$ python -q
>>> import numpy as np
>>> from numpy import linalg as LA
>>> np.set_printoptions(precision=3, suppress=True, linewidth=160)
>>> data = np.array([[0.7, 1.2, 2.1, 1.3],
...     [0.7, 0.6, 0.0, -0.4],
...     [1.2, 0.7, -0.8, -0.5],
...     [0.3, 1.5, -1.0, 0.7]])
>>> data
array([[ 0.7,  1.2,  2.1,  1.3],
       [ 0.7,  0.6,  0. , -0.4],
       [ 1.2,  0.7, -0.8, -0.5],
       [ 0.3,  1.5, -1. ,  0.7]])
>>> x = np.array([5, 9, 2, 9])
>>> print(LA.norm(data @ x) <= LA.norm(data, 2) * LA.norm(x) + 1e-9)
True
>>> data * x
array([[ 3.5, 10.8,  4.2, 11.7],
       [ 3.5,  5.4,  0. , -3.6],
       [ 6. ,  6.3, -1.6, -4.5],
       [ 1.5, 13.5, -2. ,  6.3]])
>>> print((data @ x).argmax())
0
>>> np.sign((data @ x).round(6))
array([1., 1., 1., 1.])
>>> X = np.arange(15).reshape(3, 5) + 5
>>> X
array([[ 5,  6,  7,  8,  9],
       [10, 11, 12, 13, 14],
       [15, 16, 17, 18, 19]])
>>> LA.cond(X) > 100
np.True_
>>> [round(float(x), 3) for x in LA.svd(X, compute_uv=False)[:3]]
[49.365, 1.754, 0.0]
>>> print(round(float(LA.norm(X, 2) / LA.norm(X)), 3))
0.999
>>> Uu, sigma, VT = LA.svd(X)
>>> np.argmax(sigma[:-1] / (sigma[1:] + 1e-6)) + 1
np.int64(2)
>>> sigma.round(3) + 0
array([49.365,  1.754,  0.   ])
>>> out = Uu[:, :2] @ np.diag(sigma[:2]) @ VT[:2]
>>> LA.matrix_rank(out)
np.int64(2)
>>> LA.matrix_rank(X, rtol=0.05)
np.int64(1)
>>> np.round(LA.norm(X - out) / LA.norm(X), 3)
np.float64(0.0)
>>> Uu, sigma, VT = LA.svd(X)
>>> V = VT[:(sigma > 1e-8).sum()]
>>> rng = np.random.default_rng(983)
>>> x = X[2] + 4 * X[0] + rng.integers(2) * np.eye(5)[2]
>>> x
array([35., 40., 45., 50., 55.])
>>> LA.matrix_rank(np.vstack([X, x]))
np.int64(2)
>>> round(np.trace(LA.pinv(X) @ X), 3)
np.float64(2.0)
>>> try:
...     LA.inv(X)
... except LA.LinAlgError as e:
...     print(e)
... 
Last 2 dimensions of the array must be square
>>> np.allclose(X[:-1].T @ LA.lstsq(X[:-1].T, X[-1])[0], X[-1])
True
>>> print(np.unique(X.round(6), axis=0).shape)
(3, 5)
>>> print(X @ LA.pinv(X) @ X)
[[ 5.  6.  7.  8.  9.]
 [10. 11. 12. 13. 14.]
 [15. 16. 17. 18. 19.]]
>>> feats = np.array([[1.0, 0.7, 0.49], [0.7, 1.0, 0.7], [0.49, 0.7, 1.0]])
>>> r0, r1 = X[1], X[2]
>>> r0 @ r0
np.int64(730)
>>> pr = (r0 @ r1) / (r0 @ r0) * r0
>>> round(float(LA.norm(r0 + r1) ** 2 + LA.norm(r0 - r1) ** 2), 3)
4370.0
>>> x = np.ones(3)
>>> for _ in range(6):
...     x = feats @ x
...     x /= LA.norm(x)
...     print(round(x @ feats @ x, 3))
... 
2.265
2.265
2.265
2.265
2.265
2.265
>>> round(float(LA.eigvalsh(feats)[-1]), 3)
2.265
>>> x
array([0.557, 0.616, 0.557])
>>> z = rng.permutation(3)
>>> print(z)
[1 0 2]
>>> out = feats[z][:, z]
>>> np.allclose(out, feats)
False
>>> out = feats / np.sqrt((feats ** 2).mean(axis=1, keepdims=True))
>>> LA.norm(out, axis=1)
array([1.732, 1.732, 1.732])
>>> feats - feats.mean(axis=1, keepdims=True)
array([[ 0.27, -0.03, -0.24],
       [-0.1 ,  0.2 , -0.1 ],
       [-0.24, -0.03,  0.27]])
>>> out[1]
array([0.862, 1.231, 0.862])
>>> LA.matrix_rank(feats - feats.mean(axis=1, keepdims=True))
np.int64(2)
>>> out = np.array([[-7, 6, -3, -1, -5],
...     [-5, -7, -2, 7, 5],
...     [9, -9, -5, -9, 3],
...     [9, -6, 2, 3, -2],
...     [-5, -7, 3, -1, -7]])
>>> m1 = np.triu(out)
>>> print(m1)
[[-7  6 -3 -1 -5]
 [ 0 -7 -2  7  5]
 [ 0  0 -5 -9  3]
 [ 0  0  0  3 -2]
 [ 0  0  0  0 -7]]
>>> [int(LA.matrix_rank(LA.matrix_power(m1, p))) for p in range(1, 6)]
[5, 5, 5, 5, 5]
>>> np.sort(LA.eigvals(m1))
array([-7., -7., -7., -5.,  3.])
>>> x = np.array([0, -4, 1, -2, -2])
>>> y = m1 @ x
>>> y
array([-15,   2,   7,  -2,  14])
>>> np.round(LA.solve(m1.T, m1[3]), 3) + 0
array([0., 0., 0., 1., 0.])
>>> LA.solve(m1, y + m1[:, 4])
array([-0., -4.,  1., -2., -1.])
>>> print(LA.solve(m1, y))
[-0. -4.  1. -2. -2.]
>>> J = np.minimum.outer(np.arange(1, 6), np.arange(1, 6)) * 3
>>> J
array([[ 3,  3,  3,  3,  3],
       [ 3,  6,  6,  6,  6],
       [ 3,  6,  9,  9,  9],
       [ 3,  6,  9, 12, 12],
       [ 3,  6,  9, 12, 15]])
>>> w, V = LA.eig(J)
>>> np.sort(LA.eigvals(LA.inv(J)))
array([0.027, 0.23 , 0.572, 0.944, 1.228])
>>> np.sort(LA.eigvals(J @ J))
array([   0.664,    1.123,    3.059,   18.888, 1371.266])
>>> z = rng.permutation(5)
>>> out = J[:, z] * rng.choice([-1, 1], 5)
>>> out
array([[ -3,  -3,  -3,  -3,   3],
       [ -6,  -6,  -6,  -3,   6],
       [ -6,  -9,  -9,  -3,   9],
       [ -6,  -9, -12,  -3,  12],
       [ -6,  -9, -15,  -3,  12]])
>>> Uu, _, VT = LA.svd(J.T @ out)
>>> np.round(LA.lstsq(J, out)[0], 3) + 0
array([[ 0.,  0.,  0., -1.,  0.],
       [-1.,  0.,  0.,  0.,  0.],
       [ 0., -1.,  0.,  0.,  0.],
       [ 0.,  0.,  0.,  0.,  1.],
       [ 0.,  0., -1.,  0.,  0.]])
>>> LA.norm(out, axis=1)
array([ 6.708, 12.369, 16.971, 20.347, 22.249])
>>> round(LA.norm(out) ** 2 / LA.norm(out, 2) ** 2, 3)
np.float64(1.017)
>>> round(float(LA.norm(out, "nuc")), 3)
45.0
>>> LA.norm(out, axis=1).argmax()
np.int64(4)
>>> np.round(LA.norm(out, 1), 3), round(float(LA.norm(out, np.inf)), 3)
(np.float64(45.0), 45.0)
>>> np.round(LA.norm(out[3] - out[4]), 3)
np.float64(3.0)
>>> w, V = LA.eigh(J)
>>> LA.svd(J, compute_uv=False)
array([37.031,  4.346,  1.749,  1.06 ,  0.815])
>>> np.round(w.sum(), 3), np.trace(J)
(np.float64(45.0), np.int64(45))
>>> K = np.load("a.npy")
>>> K
array([[ 4, -2,  2,  0],
       [-2,  4, -2,  3],
       [ 2, -2,  4,  2],
       [ 0,  3,  2, -4]])
>>> Q, V = LA.qr(K[:, :2])[0], LA.qr(K[:, 2:])[0]
>>> sigma = LA.svd(Q.T @ V, compute_uv=False)
>>> np.degrees(np.arccos(sigma.clip(0, 1)))
array([38.44 , 75.522])
>>> sigma
array([0.783, 0.25 ])
>>> print(round(LA.norm(Q @ Q.T - V @ V.T, 2), 3))
0.968
>>> w, V = LA.eigh(K)
>>> x = np.array([2, 3, -2, 0])
>>> LA.eigvalsh(K[1:, 1:])
array([-5.672,  3.601,  6.071])
>>> V * np.abs(w) @ V.T
array([[ 4.003, -1.934,  2.05 , -0.178],
       [-1.934,  5.29 , -1.03 , -0.468],
       [ 2.05 , -1.03 ,  4.729, -0.608],
       [-0.178, -0.468, -0.608,  5.327]])
>>> np.abs(K).sum(axis=1).max(), round(np.abs(w).max(), 3)
(np.int64(11), np.float64(8.034))
>>> print((np.sign(V[:, -1].round(6)) == np.sign(V[0, -1].round(6))).astype(int))
[1 0 1 0]
>>> V * np.maximum(w, 0) @ V.T
array([[ 4.002, -1.967,  2.025, -0.089],
       [-1.967,  4.645, -1.515,  1.266],
       [ 2.025, -1.515,  4.365,  0.696],
       [-0.089,  1.266,  0.696,  0.664]])
>>> K[:, 4]
Traceback (most recent call last):
  File "<python-input-95>", line 1, in <module>
    K[:, 4]
    ~^^^^^^
IndexError: index 4 is out of bounds for axis 1 with size 4
>>> LA.matrix_rank(K)
np.int64(4)
>>> LA.rank(K)
Traceback (most recent call last):
  File "<python-input-97>", line 1, in <module>
    LA.rank(K)
    ^^^^^^^
AttributeError: module 'numpy.linalg' has no attribute 'rank'
>>> K.shape
(4, 4)
>>> LA.svd(K, compute_uv=False)
array([8.034, 5.675, 3.641, 2.   ])
>>> K.sum(axis=0)
array([4, 3, 6, 1])
>>> mat = (rng.random((5, 5)) < 0.3) + np.eye(5)
>>> mat /= mat.sum(axis=1, keepdims=True)
>>> mat
array([[0.5  , 0.   , 0.5  , 0.   , 0.   ],
       [0.333, 0.333, 0.   , 0.333, 0.   ],
       [0.   , 0.   , 0.5  , 0.   , 0.5  ],
       [0.5  , 0.   , 0.   , 0.5  , 0.   ],
       [0.   , 0.333, 0.   , 0.   , 0.667]])
>>> np.poly(mat)
array([ 1.   , -2.5  ,  2.472, -1.208,  0.264, -0.028])
>>> round(float(LA.det(mat.T)), 3)
0.028
>>> round(LA.det(mat[::-1]), 3)
np.float64(0.028)
>>> np.round(LA.det(2 * mat), 3), round(LA.det(mat), 3)
(np.float64(0.889), np.float64(0.028))
>>> x = np.array([-8, -1, 5, -5, 6])
>>> y = mat @ x
>>> y
array([-1.5  , -4.667,  5.5  , -6.5  ,  3.667])
>>> LA.solve(mat, 5 * y)
array([-40.,  -5.,  25., -25.,  30.])
>>> LA.solve(mat.T, mat[1])
array([0., 1., 0., 0., 0.])
>>> LA.norm(mat, axis=0)
array([0.782, 0.471, 0.707, 0.601, 0.833])
>>> LA.norm(mat, axis=1)
array([0.707, 0.577, 0.707, 0.707, 0.745])
>>> mat[0] @ mat[2]
np.float64(0.25)
>>> np.round(LA.norm(mat, 2), 3)
np.float64(1.032)
>>> LA.norm(mat, axis=1).argmax()
np.int64(4)
>>> print(round(LA.norm(mat, "nuc"), 3))
3.022
>>> Uu, sigma, VT = LA.svd(mat, full_matrices=False)
>>> Uu.shape, sigma.shape, VT.shape
((5, 5), (5,), (5, 5))
>>> np.abs(VT[0])
array([0.603, 0.251, 0.477, 0.349, 0.473])
>>> (sigma > 1e-8).sum()
np.int64(5)
>>> M = np.loadtxt("sample16.csv", delimiter=",")
>>> print(M)
[[ 4.  7.  9.  3.]
 [ 0.  0.  0.  3.]
 [ 0.  0.  0.  3.]
 [ 0.  0.  0.  3.]
 [ 0.  0.  0.  3.]
 [ 0.  0.  0.  3.]
 [ 0.  0.  0.  3.]
 [ 0.  0.  3.  3.]
 [ 0.  1.  5.  3.]
 [ 5.  1.  5.  3.]
 [ 1.  0.  1.  3.]
 [ 1.  0.  1.  3.]
 [ 2.  0.  3.  3.]
 [ 5. 10. 11.  3.]
 [ 8. 13. 13.  3.]
 [ 0.  1.  5.  3.]
 [ 0.  0.  3.  3.]
 [ 4.  4.  7.  3.]
 [ 1.  1.  5.  3.]
 [ 6.  4.  7.  3.]
 [ 0.  0.  0.  3.]
 [ 2.  1.  5.  3.]
 [ 2.  4.  7.  3.]
 [ 0.  0.  0.  3.]
 [ 0.  0.  1.  3.]]
>>> x = np.array([-3, -1, 0, -3])
>>> h = np.maximum(M @ x, 0)
>>> np.flatnonzero(h > 1e-9)
array([], dtype=int64)
>>> np.tanh(M @ x)
array([-1., -1., -1., -1., -1., -1., -1., -1., -1., -1., -1., -1., -1., -1., -1., -1., -1., -1., -1., -1., -1., -1., -1., -1., -1.])
>>> M.T @ h
array([0., 0., 0., 0.])
>>> x = np.array([3, 1, -2, 1])
>>> LA.norm(M @ x) <= LA.norm(M, 2) * LA.norm(x) + 1e-9
np.True_
>>> M @ np.eye(4)[0]
array([4., 0., 0., 0., 0., 0., 0., 0., 0., 5., 1., 1., 2., 5., 8., 0., 0., 4., 1., 6., 0., 2., 2., 0., 0.])
>>> M @ x
array([ 4.,  3.,  3.,  3.,  3.,  3.,  3., -3., -6.,  9.,  4.,  4.,  3.,  6., 14., -6., -3.,  5., -3., 11.,  3.,  0., -1.,  3.,  1.])
>>> print((M @ x).argmax())
14
>>> proj = M @ LA.solve(M.T @ M, M.T)
>>> np.round(LA.eigvalsh(proj), 3) + 0
array([0., 0., 0., 0., 0., 0., 0., 0., 0., 0., 0., 0., 0., 0., 0., 0., 0., 0., 0., 0., 0., 1., 1., 1., 1.])
>>> np.allclose(proj @ proj, proj)
True
>>> np.trace(proj)
np.float64(4.0)
>>> np.round(proj @ M[:, 0], 3) + 0
array([4., 0., 0., 0., 0., 0., 0., 0., 0., 5., 1., 1., 2., 5., 8., 0., 0., 4., 1., 6., 0., 2., 2., 0., 0.])
